$ ipython --no-banner

In [1]: import numpy as np

In [2]: from numpy import linalg as LA

In [3]: np.set_printoptions(precision=3, suppress=True, linewidth=100)

In [4]: mat = np.load("test19.npy")

In [5]: mat
Out[5]: 
array([[-1,  3,  3, -1, -2,  0, -1, -2, -3],
       [ 0, -1,  0,  2,  3,  3,  1, -1,  0],
       [ 0,  0,  1,  1,  1,  0,  2,  3, -2],
       [ 0,  0,  0, -2,  3, -2, -2,  0, -2],
       [ 0,  0,  0,  0,  3,  0, -3, -2, -3],
       [ 0,  0,  0,  0,  0, -2,  2,  0,  3],
       [ 0,  0,  0,  0,  0,  0, -2,  2, -2],
       [ 0,  0,  0,  0,  0,  0,  0, -3, -3],
       [ 0,  0,  0,  0,  0,  0,  0,  0,  1]])

In [6]: # triangular: eigenvalues sit on the diagonal

In [7]: other = np.array([[3, 2],
   ...:     [1, 1],
   ...:     [0, 0],
   ...:     [-2, 2],
   ...:     [3, 3],
   ...:     [1, -3],
   ...:     [1, -3],
   ...:     [-1, 3],
   ...:     [1, 2]])

In [8]: np.einsum("ik,kj->ji", mat, other)
Out[8]: 
array([[ -6,   9,  -2,   7,   5,   3,  -6,   0,   1],
       [-16,  -3,   4,  13,   6,   6,   8, -15,   2]])

In [9]: LA.matrix_rank(np.vstack([mat, other.T]))
Out[9]: np.int64(9)

In [10]: U, sigma, VT = LA.svd(mat, full_matrices=False)

In [11]: np.abs(U[:, 0]).round(6).argmax()
Out[11]: np.int64(4)

In [12]: np.round(U.T @ U, 3) + 0
Out[12]: 
array([[1., 0., 0., 0., 0., 0., 0., 0., 0.],
       [0., 1., 0., 0., 0., 0., 0., 0., 0.],
       [0., 0., 1., 0., 0., 0., 0., 0., 0.],
       [0., 0., 0., 1., 0., 0., 0., 0., 0.],
       [0., 0., 0., 0., 1., 0., 0., 0., 0.],
       [0., 0., 0., 0., 0., 1., 0., 0., 0.],
       [0., 0., 0., 0., 0., 0., 1., 0., 0.],
       [0., 0., 0., 0., 0., 0., 0., 1., 0.],
       [0., 0., 0., 0., 0., 0., 0., 0., 1.]])

In [13]: np.round(VT @ VT.T, 3) + 0
Out[13]: 
array([[1., 0., 0., 0., 0., 0., 0., 0., 0.],
       [0., 1., 0., 0., 0., 0., 0., 0., 0.],
       [0., 0., 1., 0., 0., 0., 0., 0., 0.],
       [0., 0., 0., 1., 0., 0., 0., 0., 0.],
       [0., 0., 0., 0., 1., 0., 0., 0., 0.],
       [0., 0., 0., 0., 0., 1., 0., 0., 0.],
       [0., 0., 0., 0., 0., 0., 1., 0., 0.],
       [0., 0., 0., 0., 0., 0., 0., 1., 0.],
       [0., 0., 0., 0., 0., 0., 0., 0., 1.]])

In [14]: np.allclose(U * sigma @ VT, mat)
Out[14]: True

In [15]: round(LA.det(mat), 3)
Out[15]: np.float64(72.0)

In [16]: np.allclose(mat, mat.T)
Out[16]: False

In [17]: (mat - mat.T) / 2
Out[17]: 
array([[ 0. ,  1.5,  1.5, -0.5, -1. ,  0. , -0.5, -1. , -1.5],
       [-1.5,  0. ,  0. ,  1. ,  1.5,  1.5,  0.5, -0.5,  0. ],
       [-1.5,  0. ,  0. ,  0.5,  0.5,  0. ,  1. ,  1.5, -1. ],
       [ 0.5, -1. , -0.5,  0. ,  1.5, -1. , -1. ,  0. , -1. ],
       [ 1. , -1.5, -0.5, -1.5,  0. ,  0. , -1.5, -1. , -1.5],
       [ 0. , -1.5,  0. ,  1. ,  0. ,  0. ,  1. ,  0. ,  1.5],
       [ 0.5, -0.5, -1. ,  1. ,  1.5, -1. ,  0. ,  1. , -1. ],
       [ 1. ,  0.5, -1.5,  0. ,  1. ,  0. , -1. ,  0. , -1.5],
       [ 1.5,  0. ,  1. ,  1. ,  1.5, -1.5,  1. ,  1.5,  0. ]])

In [18]: W = np.array([[-4, 0],
    ...:     [0, 3],
    ...:     [5, 5],
    ...:     [3, 5],
    ...:     [-2, -2],
    ...:     [-3, 3],
    ...:     [4, 5],
    ...:     [-4, -4],
    ...:     [-3, -2]])

In [19]: b = np.array([-4, 4])

In [20]: H = np.maximum(mat @ W + b, 0)

In [21]: (H > 0).astype(int)
Out[21]: 
array([[1, 1],
       [0, 1],
       [1, 1],
       [0, 0],
       [0, 0],
       [1, 1],
       [0, 0],
       [1, 1],
       [0, 1]])

In [22]: H
Out[22]: 
array([[29, 36],
       [ 0, 23],
       [ 4, 14],
       [ 0,  0],
       [ 0,  0],
       [ 1,  2],
       [ 0,  0],
       [17, 22],
       [ 0,  2]])

In [23]: Z = np.array([[3, 4, 0], [3, 3, 3]])

In [24]: H @ Z
Out[24]: 
array([[195, 224, 108],
       [ 69,  69,  69],
       [ 54,  58,  42],
       [  0,   0,   0],
       [  0,   0,   0],
       [  9,  10,   6],
       [  0,   0,   0],
       [117, 134,  66],
       [  6,   6,   6]])

In [25]: M = np.load("arr.npy")

In [26]: M
Out[26]: 
array([[-2,  5,  2,  0,  0,  1,  1, -4,  2,  5,  2,  2, -3,  6],
       [ 5,  0, -1,  0,  2, -2,  0, -1,  4, -4,  0, -5,  6,  1],
       [ 2, -1,  2,  4, -6,  2,  2,  0,  2, -1, -5, -3, -2,  1],
       [ 0,  0,  4, -4,  6, -2,  0,  0,  3, -5,  0,  3, -3, -1],
       [ 0,  2, -6,  6,  4, -4,  2,  5,  1,  0, -1,  0, -2, -1],
       [ 1, -2,  2, -2, -4,  6,  0,  1,  0, -3, -5,  0, -4,  0],
       [ 1,  0,  2,  0,  2,  0, -2, -3, -3,  1,  0, -4,  2, -4],
       [-4, -1,  0,  0,  5,  1, -3, -4, -6,  4,  1,  1,  0,  4],
       [ 2,  4,  2,  3,  1,  0, -3, -6,  4, -4,  2, -1,  1,  5],
       [ 5, -4, -1, -5,  0, -3,  1,  4, -4, -2, -1, -3,  5, -1],
       [ 2,  0, -5,  0, -1, -5,  0,  1,  2, -1,  0,  1, -1,  3],
       [ 2, -5, -3,  3,  0,  0, -4,  1, -1, -3,  1, -6, -5,  0],
       [-3,  6, -2, -3, -2, -4,  2,  0,  1,  5, -1, -5,  0,  3],
       [ 6,  1,  1, -1, -1,  0, -4,  4,  5, -1,  3,  0,  3, -4]])

In [27]: # symmetric

In [28]: rng = np.random.default_rng(557)

In [29]: z = rng.permutation(14)

In [30]: z
Out[30]: array([12,  2,  5, 13, 10,  9,  3,  8,  4,  0,  1,  6,  7, 11])

In [31]: other = M[z][:, z]

In [32]: np.allclose(other, M)
Out[32]: False

In [33]: ev, evecs = LA.eigh(M)

In [34]: np.unique(ev.round(6) + 0, return_counts=True)[1]
Out[34]: array([1, 1, 1, 1, 1, 1, 1, 1, 1, 1, 1, 1, 1, 1])

In [35]: (ev > 1e-8).sum(), (ev < -1e-8).sum()
Out[35]: (np.int64(7), np.int64(7))

In [36]: ev, evecs = LA.eigh(M)

In [37]: vec = np.array([2, 2, -1, -3, -1, 3, 0, 1, -3, -1, 2, -1, -1, 1])

In [38]: vec @ M @ vec
Out[38]: np.int64(96)

In [39]: np.abs(M).sum(axis=1).max(), round(float(np.abs(ev).max()), 3)
Out[39]: (np.int64(39), 20.059)

In [40]: round(vec @ M @ vec / (vec @ vec), 3), round(ev[0], 3), round(float(ev[-1]), 3)
Out[40]: (np.float64(2.087), np.float64(-20.059), 16.218)

In [41]: t3 = np.stack([M, -1 * M, M[::-1]])

In [42]: t3.shape
Out[42]: (3, 14, 14)

In [43]: E = np.load("layer2.npy")

In [44]: E
Out[44]: 
array([[-1.661, -0.477,  0.035, -1.432, -0.038,  1.147, -0.837,  0.505],
       [ 8.114,  3.612, -0.514,  7.073,  0.426, -5.554,  5.131, -2.394],
       [-3.123, -1.376,  0.097, -2.829, -0.157,  2.143, -2.209,  0.979],
       [ 8.104,  3.517, -0.452,  6.88 ,  0.572, -5.459,  4.972, -2.739],
       [-1.593, -0.67 ,  0.079, -1.398, -0.133,  1.152, -1.042,  0.296],
       [ 3.114,  1.457, -0.093,  2.857,  0.061, -2.055,  1.967, -0.861],
       [ 3.306,  1.382, -0.03 ,  2.829,  0.171, -2.235,  2.187, -1.035],
       [-6.438, -2.952,  0.426, -5.608, -0.356,  4.405, -3.978,  1.838],
       [-0.138,  0.061, -0.013, -0.05 ,  0.117,  0.046, -0.121, -0.013],
       [ 3.119,  1.334, -0.168,  2.94 ,  0.307, -2.168,  1.936, -0.797],
       [-4.683, -2.21 ,  0.225, -4.239, -0.569,  3.36 , -2.923,  1.499],
       [-6.299, -2.65 ,  0.431, -5.494, -0.439,  4.4  , -4.118,  2.097],
       [ 8.021,  3.586, -0.428,  7.092,  0.451, -5.608,  4.915, -2.448],
       [ 4.779,  2.172, -0.273,  4.277,  0.097, -3.237,  2.886, -1.502],
       [ 7.908,  3.357, -0.448,  7.096,  0.372, -5.471,  5.094, -2.467],
       [ 8.007,  3.518, -0.665,  6.825,  0.506, -5.646,  5.102, -2.405],
       [-4.9  , -2.322,  0.232, -4.25 , -0.092,  3.248, -2.788,  1.389],
       [ 3.169,  1.291, -0.286,  2.862,  0.038, -2.134,  1.963, -1.126],
       [-8.058, -3.484,  0.486, -7.036, -0.501,  5.449, -5.152,  2.515],
       [-7.941, -3.644,  0.586, -6.907, -0.512,  5.648, -5.141,  2.606],
       [ 0.228, -0.059,  0.07 ,  0.011, -0.084,  0.004, -0.069,  0.08 ],
       [-1.464, -0.786, -0.015, -1.539, -0.192,  0.994, -1.011,  0.446],
       [-4.962, -2.154,  0.353, -4.148, -0.155,  3.438, -3.033,  1.388],
       [-3.361, -1.254,  0.139, -2.874, -0.008,  2.111, -2.031,  0.992],
       [ 0.057, -0.007,  0.054, -0.141, -0.083, -0.042, -0.026, -0.076],
       [ 6.496,  2.688, -0.554,  5.598,  0.305, -4.384,  4.027, -2.061],
       [-6.338, -3.008,  0.39 , -5.426, -0.45 ,  4.357, -4.008,  1.99 ],
       [-1.685, -0.7  ,  0.167, -1.318, -0.273,  1.128, -0.868,  0.512],
       [-1.619, -0.597,  0.138, -1.534, -0.129,  1.092, -1.166,  0.577],
       [-4.803, -1.951,  0.225, -4.212, -0.328,  3.356, -3.008,  1.616],
       [-0.177,  0.109,  0.016,  0.172, -0.08 ,  0.022, -0.074, -0.004],
       [-3.162, -1.429,  0.237, -2.723, -0.24 ,  2.131, -1.981,  0.986],
       [ 6.434,  3.024, -0.45 ,  5.681,  0.332, -4.431,  3.968, -2.037],
       [ 0.136,  0.087,  0.06 ,  0.133, -0.034, -0.061, -0.027,  0.102],
       [ 8.021,  3.612, -0.496,  7.041,  0.545, -5.423,  4.989, -2.356],
       [-4.66 , -2.133,  0.317, -4.249, -0.361,  3.373, -2.858,  1.384],
       [-7.931, -3.489,  0.541, -6.833, -0.397,  5.484, -5.264,  2.557],
       [-6.594, -2.766,  0.22 , -5.659, -0.409,  4.514, -3.801,  2.075]])

In [45]: O, Rm = LA.qr(E)

In [46]: np.abs(np.diag(Rm))
Out[46]: array([32.384,  0.748,  0.48 ,  0.738,  0.63 ,  0.414,  0.738,  0.581])
